>>> import numpy as np
>>> import numpy.linalg as la
>>> np.set_printoptions(precision=2, suppress=True, linewidth=120, floatmode="fixed")
>>> feats = np.load("arr.npy")
>>> feats
array([[ 15.00,  20.00,   4.00,  20.00,   0.00, -12.00,  20.00,   0.00,   4.00,  16.00,  -4.00,  20.00,  16.00],
       [ 20.00,  24.00,   5.00,  25.00,   0.00, -15.00,  25.00,   0.00,   5.00,  20.00,  -5.00,  25.00,  20.00],
       [  4.00,   5.00,   0.00,   5.00,   0.00,  -3.00,   5.00,   0.00,   1.00,   4.00,  -1.00,   5.00,   4.00],
       [ 20.00,  25.00,   5.00,  24.00,   0.00, -15.00,  25.00,   0.00,   5.00,  20.00,  -5.00,  25.00,  20.00],
       [  0.00,   0.00,   0.00,   0.00,  -1.00,   0.00,   0.00,   0.00,   0.00,   0.00,   0.00,   0.00,   0.00],
       [-12.00, -15.00,  -3.00, -15.00,   0.00,   8.00, -15.00,   0.00,  -3.00, -12.00,   3.00, -15.00, -12.00],
       [ 20.00,  25.00,   5.00,  25.00,   0.00, -15.00,  24.00,   0.00,   5.00,  20.00,  -5.00,  25.00,  20.00],
       [  0.00,   0.00,   0.00,   0.00,   0.00,   0.00,   0.00,  -1.00,   0.00,   0.00,   0.00,   0.00,   0.00],
       [  4.00,   5.00,   1.00,   5.00,   0.00,  -3.00,   5.00,   0.00,   0.00,   4.00,  -1.00,   5.00,   4.00],
       [ 16.00,  20.00,   4.00,  20.00,   0.00, -12.00,  20.00,   0.00,   4.00,  15.00,  -4.00,  20.00,  16.00],
       [ -4.00,  -5.00,  -1.00,  -5.00,   0.00,   3.00,  -5.00,   0.00,  -1.00,  -4.00,   0.00,  -5.00,  -4.00],
       [ 20.00,  25.00,   5.00,  25.00,   0.00, -15.00,  25.00,   0.00,   5.00,  20.00,  -5.00,  24.00,  20.00],
       [ 16.00,  20.00,   4.00,  20.00,   0.00, -12.00,  20.00,   0.00,   4.00,  16.00,  -4.00,  20.00,  15.00]])
>>> # splits into 3 blocks
>>> def softmax(z):
...     e = np.exp(z - z.max(axis=-1, keepdims=True))
...     return e / e.sum(axis=-1, keepdims=True)
... 
>>> softmax(feats[4] + 2)
array([0.08, 0.08, 0.08, 0.08, 0.03, 0.08, 0.08, 0.08, 0.08, 0.08, 0.08, 0.08, 0.08])
>>> softmax(feats[4])
array([0.08, 0.08, 0.08, 0.08, 0.03, 0.08, 0.08, 0.08, 0.08, 0.08, 0.08, 0.08, 0.08])
>>> np.round(softmax(10 * feats[4]), 2) + 0
array([0.08, 0.08, 0.08, 0.08, 0.00, 0.08, 0.08, 0.08, 0.08, 0.08, 0.08, 0.08, 0.08])
>>> softmax(feats).sum(axis=1)
array([1.00, 1.00, 1.00, 1.00, 1.00, 1.00, 1.00, 1.00, 1.00, 1.00, 1.00, 1.00, 1.00])
>>> scores = feats @ feats.T / np.sqrt(13)
>>> softmax(scores)[4] @ feats
array([ 8.93, 11.19,  2.18, 11.19, -0.10, -6.83, 11.19, -0.08,  2.18,  8.93, -2.33, 11.19,  8.93])
>>> softmax(scores).round(6).argmax(axis=1)
array([ 1,  1,  1,  3,  4,  5,  6,  7,  1,  1,  5, 11,  1])
